$ ipython --no-banner

In [1]: import numpy as np

In [2]: from numpy import linalg as LA

In [3]: np.set_printoptions(suppress=True, linewidth=120)

In [4]: def rnd(a):
   ...:     return np.round(a, 2) + 0
   ...: 

In [5]: E = np.loadtxt("x.csv", delimiter=",")

In [6]: E
Out[6]: 
array([[ 274., -122.,  104.,    2., -114.,  -11.,  144., -197.,  -96., -129.,  -96.,  137.,  -71.,   58.,   76.,
          63.],
       [-122.,  387.,  114.,  128.,  -25.,  200.,   39.,  -65.,  -12.,  108.,  -73.,  124., -155.,   53., -151.,
         -19.],
       [ 104.,  114.,  429.,   61.,   15.,  185.,  -50., -185.,   74.,   52., -153.,  277., -162.,   90.,   70.,
          52.],
       [   2.,  128.,   61.,  260.,  -97.,   11.,  -79.,  -55.,  -11.,  -44.,  -42.,  101.,  -97.,   66.,  -63.,
          11.],
       [-114.,  -25.,   15.,  -97.,  440.,  -94.,   61.,  162.,  260.,  139.,   47., -160.,  153.,   24., -122.,
         -35.],
       [ -11.,  200.,  185.,   11.,  -94.,  412.,   67., -239.,   87.,   10., -225.,  106., -143.,  -68.,  -23.,
          21.],
       [ 144.,   39.,  -50.,  -79.,   61.,   67.,  472., -221.,  -59.,   86.,  -71.,  -83.,  136.,  -35.,  -83.,
          43.],
       [-197.,  -65., -185.,  -55.,  162., -239., -221.,  460.,   48.,   95.,  187., -146.,  -34.,   -4.,  -34.,
         -45.],
       [ -96.,  -12.,   74.,  -11.,  260.,   87.,  -59.,   48.,  336.,   13., -100.,  -87.,   95.,  -27.,  -86.,
          16.],
       [-129.,  108.,   52.,  -44.,  139.,   10.,   86.,   95.,   13.,  402.,  151., -116.,   79., -116.,   28.,
         -64.],
       [ -96.,  -73., -153.,  -42.,   47., -225.,  -71.,  187., -100.,  151.,  313., -177.,  109.,  -40.,   16.,
         -86.],
       [ 137.,  124.,  277.,  101., -160.,  106.,  -83., -146.,  -87., -116., -177.,  401., -241.,  128.,  116.,
          23.],
       [ -71., -155., -162.,  -97.,  153., -143.,  136.,  -34.,   95.,   79.,  109., -241.,  587.,  -91.,   -7.,
          62.],
       [  58.,   53.,   90.,   66.,   24.,  -68.,  -35.,   -4.,  -27., -116.,  -40.,  128.,  -91.,  170., -100.,
          47.],
       [  76., -151.,   70.,  -63., -122.,  -23.,  -83.,  -34.,  -86.,   28.,   16.,  116.,   -7., -100.,  355.,
         -45.],
       [  63.,  -19.,   52.,   11.,  -35.,   21.,   43.,  -45.,   16.,  -64.,  -86.,   23.,   62.,   47.,  -45.,
         145.]])

In [7]: np.trace(E)
Out[7]: np.float64(5843.0)

In [8]: rnd(LA.det(E))
Out[8]: np.float64(0.0)

In [9]: vals, vecs = LA.eigh(E)

In [10]: (vals > 1e-8).sum(), (vals < -1e-8).sum()
Out[10]: (np.int64(13), np.int64(0))

In [11]: np.abs(vecs[:, -1]).round(6).argmax()
Out[11]: np.int64(11)

In [12]: print(np.count_nonzero(E))
256

In [13]: rnd(LA.norm(E))
Out[13]: np.float64(2260.37)

In [14]: LA.rank(E)
AttributeError: module 'numpy.linalg' has no attribute 'rank'


In [15]: np.unravel_index(np.abs(E).argmax(), E.shape)
Out[15]: (np.int64(12), np.int64(12))

In [16]: W0 = np.load("block2.npy")

In [17]: W0
Out[17]: 
array([[ 36,  36,  18,  36,  42,   6,  30,  54,  -6,  30, -42,  36, -24,  30,   6,  48],
       [ 36,  40,  30,  44,  60,  18,  12,  64, -10,  30, -38,  50, -38,  42,  16,  32],
       [ 18,  30,  45,  42,  75,  39, -39,  57, -15,  15,  -9,  60, -54,  51,  33, -24],
       [ 36,  44,  42,  52,  78,  30,  -6,  74, -14,  30, -34,  64, -52,  54,  26,  16],
       [ 42,  60,  75,  78, 130,  61, -46, 108, -25,  35, -31, 105, -91,  89,  52, -16],
       [  6,  18,  39,  30,  61,  37, -49,  39, -13,   5,   5,  48, -46,  41,  31, -40],
       [ 30,  12, -39,  -6, -46, -49, 106,   0,  13,  25, -53, -33,  43, -29, -40, 112],
       [ 54,  64,  57,  74, 108,  39,   0, 106, -19,  45, -53,  89, -71,  75,  34,  32],
       [ -6, -10, -15, -14, -25, -13,  13, -19,   5,  -5,   3, -20,  18, -17, -11,   8],
       [ 30,  30,  15,  30,  35,   5,  25,  45,  -5,  25, -35,  30, -20,  25,   5,  40],
       [-42, -38,  -9, -34, -31,   5, -53, -53,   3, -35,  53, -28,  14, -23,   3, -72],
       [ 36,  50,  60,  64, 105,  48, -33,  89, -20,  30, -28,  85, -73,  72,  41,  -8],
       [-24, -38, -54, -52, -91, -46,  43, -71,  18, -20,  14, -73,  65, -62, -39,  24],
       [ 30,  42,  51,  54,  89,  41, -29,  75, -17,  25, -23,  72, -62,  61,  35,  -8],
       [  6,  16,  33,  26,  52,  31, -40,  34, -11,   5,   3,  41, -39,  35,  26, -32],
       [ 48,  32, -24,  16, -16, -40, 112,  32,   8,  40, -72,  -8,  24,  -8, -32, 128]])

In [18]: vals, vecs = LA.eigvalsh(W0)
ValueError: too many values to unpack (expected 2)


In [19]: vals, vecs = LA.eigh(W0)

In [20]: rnd(LA.eigvalsh(W0 @ W0))
Out[20]: 
array([     0.  ,      0.  ,      0.  ,      0.  ,      0.  ,      0.  ,      0.  ,      0.  ,      0.  ,      0.  ,
            0.  ,      0.  ,      0.  ,      0.  , 120875.41, 425532.59])

In [21]: print(np.abs(vecs[:, -1]).round(6).argmax())
4

In [22]: (vals > 1e-8).sum(), (vals < -1e-8).sum()
Out[22]: (np.int64(2), np.int64(0))

In [23]: print(rnd(vals.sum()), np.trace(W0))
1000.0 1000
